>>> import numpy as np
>>> np.set_printoptions(precision=2, suppress=True, linewidth=160, sign=" ")
>>> def rd(a):
...     return np.round(a, 2) + 0
... 
>>> m1 = np.loadtxt("sample15.csv", delimiter=",")
>>> m1
array([[ 2., -1., -5.,  4.,  2.,  5.,  5., -5., -3., -4., -2.],
       [-5.,  3., -3., -3.,  1., -5., -5., -4.,  3.,  3.,  2.],
       [ 3.,  4.,  4.,  5., -1., -1.,  3., -1., -2.,  5., -5.],
       [ 2.,  2.,  1., -5., -3.,  2., -4.,  5.,  4.,  5., -2.],
       [ 4.,  2., -4., -2.,  3.,  5., -1.,  2.,  2.,  4., -1.],
       [ 0.,  0.,  4.,  4.,  0.,  2.,  3.,  0.,  0., -2.,  4.],
       [-2., -4., -1.,  1.,  2.,  4., -4., -5.,  2.,  2., -4.],
       [-2.,  1., -3.,  3.,  2., -3.,  4.,  3., -4.,  0., -3.],
       [ 1., -3., -2., -3.,  2., -2.,  2., -4., -3., -1., -1.],
       [-4., -4., -2., -4.,  0.,  2.,  1., -3., -5.,  3.,  2.],
       [-5.,  5.,  1.,  0., -3., -3.,  3.,  4., -5., -5.,  1.]])
>>> rng = np.random.default_rng(5)
>>> idx = rng.permutation(11)
>>> M2 = m1[:, idx] * rng.choice([-1, 1], 11)
>>> M2
array([[ 2.,  5.,  1., -4.,  5., -2.,  5., -2., -4.,  5.,  3.],
       [-2.,  4., -3.,  3.,  3., -1., -5.,  5.,  3., -5., -3.],
       [ 5.,  1., -4., -5., -4.,  1.,  3., -3.,  5., -1.,  2.],
       [ 2., -5., -2.,  5., -1.,  3., -4., -2.,  5.,  2., -4.],
       [ 1., -2., -2.,  2.,  4., -3., -1., -4.,  4.,  5., -2.],
       [-4., -0., -0., -4., -4., -0.,  3., -0., -2.,  2., -0.],
       [ 4.,  5.,  4., -1.,  1., -2., -4.,  2.,  2.,  4., -2.],
       [ 3., -3., -1., -3.,  3., -2.,  4.,  2.,  0., -3.,  4.],
       [ 1.,  4.,  3.,  3.,  2., -2.,  2., -1., -1., -2.,  3.],
       [-2.,  3.,  4.,  4.,  2., -0.,  1.,  4.,  3.,  2.,  5.],
       [-1., -4., -5., -0., -1.,  3.,  3.,  5., -5., -3.,  5.]])
>>> U, _, Vh = np.linalg.svd(m1.T @ M2)
>>> rd(np.linalg.lstsq(m1, M2)[0])
array([[ 0.,  0.,  0.,  0.,  0.,  0.,  0., -1.,  0.,  0.,  0.],
       [ 0.,  0., -1.,  0.,  0.,  0.,  0.,  0.,  0.,  0.,  0.],
       [ 0.,  0.,  0.,  0., -1.,  0.,  0.,  0.,  0.,  0.,  0.],
       [ 0.,  0.,  0., -1.,  0.,  0.,  0.,  0.,  0.,  0.,  0.],
       [ 0.,  0.,  0.,  0.,  0., -1.,  0.,  0.,  0.,  0.,  0.],
       [ 0.,  0.,  0.,  0.,  0.,  0.,  0.,  0.,  0.,  1.,  0.],
       [ 0.,  0.,  0.,  0.,  0.,  0.,  1.,  0.,  0.,  0.,  0.],
       [ 0., -1.,  0.,  0.,  0.,  0.,  0.,  0.,  0.,  0.,  0.],
       [ 0.,  0.,  0.,  0.,  0.,  0.,  0.,  0.,  0.,  0., -1.],
       [ 0.,  0.,  0.,  0.,  0.,  0.,  0.,  0.,  1.,  0.,  0.],
       [-1.,  0.,  0.,  0.,  0.,  0.,  0.,  0.,  0.,  0.,  0.]])
